$ python -q
>>> import numpy as np
>>> np.set_printoptions(suppress=True, linewidth=100)
>>> def rnd(a):
...     return np.round(a, 2) + 0
... 
>>> M = np.load("case12.npy")
>>> M
array([[2, 2, 2, 2, 0, 4, 1, 0, 1, 4],
       [0, 1, 0, 1, 5, 4, 2, 1, 5, 3],
       [4, 2, 2, 3, 5, 1, 2, 4, 0, 0],
       [0, 1, 0, 1, 5, 4, 2, 1, 5, 3],
       [2, 1, 1, 3, 4, 2, 5, 0, 3, 2]])
>>> M2 = np.array([[-1, -1],
...     [1, 1],
...     [1, -1],
...     [2, 2],
...     [-2, -3],
...     [-2, 0],
...     [3, -2],
...     [-1, 3],
...     [1, 2],
...     [-1, 0]])
>>> np.einsum("ij,ij->i", M, M)
array([50, 82, 79, 82, 73])
>>> np.linalg.matrix_rank(np.vstack([M, M2.T]))
np.int64(6)
>>> U, sv, Vt = np.linalg.svd(M)
>>> evecs = Vt[:(sv > 1e-8).sum()]
>>> rng = np.random.default_rng(11)
>>> x = M[1] + 2 * M[4] + rng.integers(2) * np.eye(10)[5]
>>> x
array([ 4.,  3.,  2.,  7., 13.,  8., 12.,  1., 11.,  7.])
>>> rnd(np.diag(evecs.T @ evecs))
array([0.35, 0.13, 0.17, 0.24, 0.66, 0.45, 0.67, 0.47, 0.46, 0.41])
>>> np.allclose(evecs.T @ evecs @ x, x)
True
>>> rnd(np.linalg.norm(x - evecs.T @ evecs @ x))
np.float64(0.0)
>>> rnd(np.linalg.norm(M[1] - M[2]))
np.float64(8.77)
>>> rnd(np.linalg.norm(M, 1)), rnd(np.linalg.norm(M, np.inf))
(np.float64(19.0), np.float64(23.0))
>>> M2 = M / np.linalg.norm(M, axis=1, keepdims=True)
>>> gram = M2 @ M2.T
>>> (np.abs(gram) > 0.9).astype(int)
array([[1, 0, 0, 0, 0],
       [0, 1, 0, 1, 0],
       [0, 0, 1, 0, 0],
       [0, 1, 0, 1, 0],
       [0, 0, 0, 0, 1]])
>>> rnd(np.degrees(np.arccos(np.clip(gram[0, 1], -1, 1))))
np.float64(52.48)
>>> E = np.array([[-3.0, 1.0, 0.0, 0.0, 0.0, 0.0],
...     [0.0, -3.0, 1.0, 0.0, 0.0, 0.0],
...     [0.0, 0.0, -3.0, 1.0, 0.0, 0.0],
...     [0.0, 0.0, 0.0, -3.0, 1.0, 0.0],
...     [0.0, 0.0, 0.0, 0.0, -3.0, 1.0],
...     [0.0, 0.0, 0.0, 0.0, 0.0, -3.0]])
>>> labels = rng.permutation(6)
>>> labels
array([3, 1, 4, 5, 2, 0])
>>> M2 = E[labels][:, labels]
>>> np.allclose(M2, E)
False
>>> theta = np.radians(180)
>>> r_ = np.eye(6)
>>> r_[1, 1] = r_[4, 4] = np.cos(theta)
>>> r_[1, 4], r_[4, 1] = -np.sin(theta), np.sin(theta)
>>> rnd(r_)
array([[ 1.,  0.,  0.,  0.,  0.,  0.],
       [ 0., -1.,  0.,  0.,  0.,  0.],
       [ 0.,  0.,  1.,  0.,  0.,  0.],
       [ 0.,  0.,  0.,  1.,  0.,  0.],
       [ 0.,  0.,  0.,  0., -1.,  0.],
       [ 0.,  0.,  0.,  0.,  0.,  1.]])
>>> M2 = E @ r_.T
>>> np.abs(M2 - E).max(axis=0)
array([0., 6., 0., 0., 6., 0.])
>>> np.allclose(E @ E.T, M2 @ M2.T)
True
>>> rnd(np.linalg.svd(E, compute_uv=False)), rnd(np.linalg.svd(M2, compute_uv=False))
(array([3.92, 3.69, 3.33, 2.9 , 2.46, 2.13]), array([3.92, 3.69, 3.33, 2.9 , 2.46, 2.13]))
>>> np.allclose(np.linalg.norm(E, axis=1), np.linalg.norm(M2, axis=1))
True
>>> rnd(np.linalg.det(r_)), np.trace(r_)
(np.float64(1.0), np.float64(2.0))
>>> rnd(M2)
array([[-3., -1.,  0.,  0.,  0.,  0.],
       [ 0.,  3.,  1.,  0.,  0.,  0.],
       [ 0.,  0., -3.,  1.,  0.,  0.],
       [ 0.,  0.,  0., -3., -1.,  0.],
       [ 0.,  0.,  0.,  0.,  3.,  1.],
       [ 0.,  0.,  0.,  0.,  0., -3.]])
>>> M2 = np.array([[3, 3], [0, 1], [2, 1], [0, 2], [0, 1], [2, 1]])
>>> np.linalg.matrix_rank(E @ M2)
np.int64(2)
>>> np.vstack([E, M2.T]).shape
(8, 6)
>>> np.einsum("ij,ij->i", E, E)
array([10., 10., 10., 10., 10.,  9.])
>>> E @ M2
array([[-9., -8.],
       [ 2., -2.],
       [-6., -1.],
       [ 0., -5.],
       [ 2., -2.],
       [-6., -3.]])
>>> f, r1 = E[4], E[2]
>>> f @ f
np.float64(10.0)
>>> pr = (f @ r1) / (f @ f) * f
>>> (r1 - pr) @ f
np.float64(0.0)
>>> x = np.array([5, 0, 5, 5, 1, 0])
>>> h1 = np.maximum(E @ x, 0)
>>> np.maximum(E @ (3 * x), 0)
array([ 0., 15.,  0.,  0.,  0.,  0.])
>>> E.T @ h1
array([  0., -15.,   5.,   0.,   0.,   0.])
>>> data = np.load("test16.npy")
>>> data
array([[ 0,  5, -3],
       [-5,  0, -1],
       [ 3,  1,  0]])
>>> # null space of dimension 1
>>> M2 = data / np.linalg.norm(data, axis=1, keepdims=True)
>>> gram = M2 @ M2.T
>>> rnd(np.degrees(np.arccos(np.clip(gram[2, 0], -1, 1))))
np.float64(74.27)
>>> rnd(gram[2])
array([ 0.27, -0.93,  1.  ])
>>> (np.abs(gram) > 0.9).astype(int)
array([[1, 0, 0],
       [0, 1, 1],
       [0, 1, 1]])
>>> rnd(np.linalg.norm(M2, axis=1))
array([1., 1., 1.])
>>> np.einsum("ij,ji->", data, data)
np.int64(-70)
>>> rnd(np.linalg.eigvals(data).sum().real)
np.float64(0.0)
>>> rnd(np.linalg.det(data[::-1]))
np.float64(0.0)
>>> rnd(np.linalg.det(2 * data)), rnd(np.linalg.det(data))
(np.float64(0.0), np.float64(0.0))
>>> np.kron(np.eye(2, dtype=int), data)
array([[ 0,  5, -3,  0,  0,  0],
       [-5,  0, -1,  0,  0,  0],
       [ 3,  1,  0,  0,  0,  0],
       [ 0,  0,  0,  0,  5, -3],
       [ 0,  0,  0, -5,  0, -1],
       [ 0,  0,  0,  3,  1,  0]])
>>> rnd(np.linalg.det(data.T))
np.float64(0.0)
>>> rnd(np.linalg.eigvals(data))
array([0.+5.92j, 0.-5.92j, 0.+0.j  ])
>>> [round(float(x), 2) for x in np.linalg.svd(data, compute_uv=False)[:3]]
[5.92, 5.92, 0.0]
>>> W0 = np.load("out0.npy")
>>> W0
array([[0, 1, 1, 0, 2, 1, 2, 0],
       [2, 2, 1, 2, 0, 1, 0, 2],
       [2, 0, 2, 0, 1, 1, 1, 0],
       [0, 0, 0, 1, 2, 0, 0, 1],
       [0, 0, 0, 2, 0, 0, 2, 0],
       [1, 2, 2, 1, 0, 1, 1, 1],
       [2, 2, 0, 2, 1, 2, 1, 1],
       [2, 2, 0, 2, 1, 2, 1, 1],
       [1, 0, 0, 0, 2, 0, 1, 1],
       [1, 1, 1, 2, 0, 1, 0, 1],
       [2, 0, 0, 0, 2, 0, 2, 2]])
>>> # row 7 repeats row 6
>>> proj = W0 @ np.linalg.solve(W0.T @ W0, W0.T)
>>> rnd(proj @ W0[:, 4])
array([2., 0., 1., 2., 0., 0., 1., 1., 2., 0., 2.])
>>> rnd(np.diag(proj))
array([0.79, 0.62, 0.97, 0.79, 1.  , 0.67, 0.48, 0.48, 0.48, 0.77, 0.96])
>>> rnd(np.linalg.eigvalsh(proj))
array([0., 0., 0., 1., 1., 1., 1., 1., 1., 1., 1.])
>>> x = np.array([1, 2, 0, 2, 2, 1, 0, 1])
>>> target = W0 @ x
>>> target
array([ 7, 13,  5,  7,  4,  9, 15, 15,  6,  9,  8])
>>> rnd(np.linalg.lstsq(W0, target)[0])
array([1., 2., 0., 2., 2., 1., 0., 1.])
>>> target = target + 0.05 * rng.normal(size=11)
>>> rnd(target)
array([ 6.99, 12.97,  5.03,  7.  ,  4.04,  8.91, 15.08, 15.  ,  6.03,  8.99,  7.98])
>>> c, *_ = np.linalg.lstsq(W0, target)
>>> rnd(W0.T @ (target - W0 @ c))
array([0., 0., 0., 0., 0., 0., 0., 0.])
>>> rnd(np.linalg.norm(target - W0 @ c))
np.float64(0.07)
>>> mat = np.load("sample1.npy")
>>> mat
array([[  1,  -1,   1,   1,   5,   4,   0,   0,   3,   5],
       [  3,   0,  -1,   2,   6,   2,   1,   4,   4,   8],
       [  4,  -5,  -6,   0,   8,   0,   5,   1,   5,   4],
       [  7,  -2,  -1,  -2,   4,  -1,   6,  -3,   2,   1],
       [ 12,   0,   3,  -6,   7,  -2,   4,  -1,  -1,   1],
       [  7,  -2,   2,  -2,   7,  -4,   6,   2,  -6,   2],
       [  7,   2,   1,  -6,  11,  -9,   9,   0,  -8,  -3],
       [  4,   2,  -1,  -1,   9, -12,   7,   1, -11,  -5],
       [  5,  -3,   4,   1,  14,  -9,   2,   0, -14,  -7],
       [ 10,  -3,   8,   6,  16, -13,  -3,  -3,  -9,  -9],
       [  5,  -4,   9,   5,  11, -10,   2,  -1, -12,  -5],
       [ 10,  -9,   6,   4,   9, -15,   1,  -1, -14,  -6],
       [  7,  -4,   5,   8,  10, -19,   4,  -6, -18,  -8],
       [  3,  -7,   3,  10,   6, -24,   0,  -9, -22, -10],
       [  8,  -2,   3,   6,   9, -19,   2,  -6, -26,  -6],
       [  8,   2,   7,   6,   9, -21,   3,  -3, -29,  -7],
       [  3,   6,  12,   6,   7, -23,  -1,  -1, -28, -10],
       [ -2,  11,  17,   8,   5, -18,  -6,   1, -24, -15],
       [ -4,  12,  15,   5,   8, -15,  -2,   5, -21, -13],
       [ -8,  16,  14,   1,   6, -12,  -2,   1, -16, -17],
       [-12,  19,  15,   1,   3, -17,  -7,  -2, -14, -14],
       [-10,  17,  14,   1,   7, -17,  -3,   2, -15, -12],
       [ -5,  13,  15,   4,   3, -17,  -3,   7, -18, -11],
       [  0,  18,  13,   2,   6, -19,   2,   5, -23, -12],
       [  0,  20,  15,   2,   2, -23,  -2,   9, -20, -12],
       [  3,  22,  13,   7,  -1, -20,  -3,  10, -25, -11],
       [  8,  17,  10,  11,   0, -21,  -4,   6, -25, -12],
       [  9,  12,   8,  15,   1, -22,  -2,   1, -20, -14],
       [  7,  14,   6,  12,   5, -24,  -4,   1, -23,  -9],
       [  6,  12,   1,  11,   7, -26,  -5,   5, -26, -13],
       [  2,  13,   4,  13,   7, -26,  -8,   9, -28, -17],
       [  3,  17,  -1,  18,  12, -27,  -7,  14, -27, -19],
       [ -1,  15,  -5,  18,  16, -24,  -2,   9, -26, -16],
       [  0,  14,   0,  23,  16, -19,  -3,   5, -26, -14],
       [  2,  13,  -2,  22,  21, -24,  -8,   3, -21, -14],
       [  4,   9,  -5,  24,  24, -22, -11,  -1, -20, -19],
       [  1,  14,  -9,  28,  29, -23, -12,   2, -16, -19],
       [  1,  10,  -9,  24,  24, -27, -17,   6, -21, -23],
       [  3,   7, -13,  28,  27, -26, -13,   3, -18, -25]])
>>> def softmax(z):
...     e = np.exp(z - z.max(axis=-1, keepdims=True))
...     return e / e.sum(axis=-1, keepdims=True)
... 
>>> rnd(softmax(mat[38] + -3))
array([0.  , 0.  , 0.  , 0.73, 0.27, 0.  , 0.  , 0.  , 0.  , 0.  ])
>>> scores = mat @ mat.T / np.sqrt(10)
>>> softmax(scores)[38] @ mat
array([  3.,   7., -13.,  28.,  27., -26., -13.,   3., -18., -25.])
>>> softmax(scores).round(6).argmax(axis=1)
array([ 1,  1,  2,  4,  4, 15, 15, 31, 38, 38, 38, 38, 38, 38, 38, 31, 31, 31, 31, 31, 20, 31, 31,
       31, 31, 31, 31, 31, 31, 31, 31, 37, 37, 38, 38, 38, 38, 38, 38])
>>> x = np.array([-2, 3, 3, 1, 0, 2, 3, -2, 3, -1])
>>> target = mat @ x
>>> rnd(np.linalg.solve(mat.T @ mat, mat.T @ target))
array([-2.,  3.,  3.,  1.,  0.,  2.,  3., -2.,  3., -1.])
>>> rnd(np.linalg.pinv(mat) @ mat)
array([[1., 0., 0., 0., 0., 0., 0., 0., 0., 0.],
       [0., 1., 0., 0., 0., 0., 0., 0., 0., 0.],
       [0., 0., 1., 0., 0., 0., 0., 0., 0., 0.],
       [0., 0., 0., 1., 0., 0., 0., 0., 0., 0.],
       [0., 0., 0., 0., 1., 0., 0., 0., 0., 0.],
       [0., 0., 0., 0., 0., 1., 0., 0., 0., 0.],
       [0., 0., 0., 0., 0., 0., 1., 0., 0., 0.],
       [0., 0., 0., 0., 0., 0., 0., 1., 0., 0.],
       [0., 0., 0., 0., 0., 0., 0., 0., 1., 0.],
       [0., 0., 0., 0., 0., 0., 0., 0., 0., 1.]])
>>> rnd(np.linalg.lstsq(mat, target)[0])
array([-2.,  3.,  3.,  1.,  0.,  2.,  3., -2.,  3., -1.])
>>> try:
...     np.linalg.solve(mat, target)
... except np.linalg.LinAlgError as e:
...     print(e)
... 
Last 2 dimensions of the array must be square
>>> target
array([  11,   -4,  -17,    2,  -15,  -30,  -23,  -39,  -53,  -46,  -33,  -86,  -63,  -94,  -99,
        -90,  -67,  -17,   -2,   44,   48,   34,   -2,   -4,  -11,  -27,  -53,  -41,  -64, -104,
       -101, -105,  -84,  -56,  -76,  -88,  -74, -132, -122])
>>> target = target + 0.05 * rng.normal(size=39)
>>> rnd(target)
array([  11.02,   -3.96,  -17.01,    1.99,  -14.97,  -30.04,  -23.08,  -38.98,  -53.03,  -46.1 ,
        -33.04,  -86.02,  -63.06,  -94.07,  -99.  ,  -89.96,  -67.01,  -17.04,   -1.98,   44.04,
         47.98,   34.03,   -1.95,   -4.01,  -11.04,  -26.98,  -52.99,  -40.95,  -64.06, -104.03,
       -101.04, -105.09,  -83.99,  -55.97,  -76.04,  -87.93,  -73.96, -131.97, -121.98])
>>> c, *_ = np.linalg.lstsq(mat, target)
>>> rnd(c)
array([-2.  ,  3.  ,  3.  ,  1.  ,  0.  ,  2.01,  3.  , -2.  ,  3.  , -1.  ])
>>> rnd(mat.T @ (target - mat @ c))
array([0., 0., 0., 0., 0., 0., 0., 0., 0., 0.])
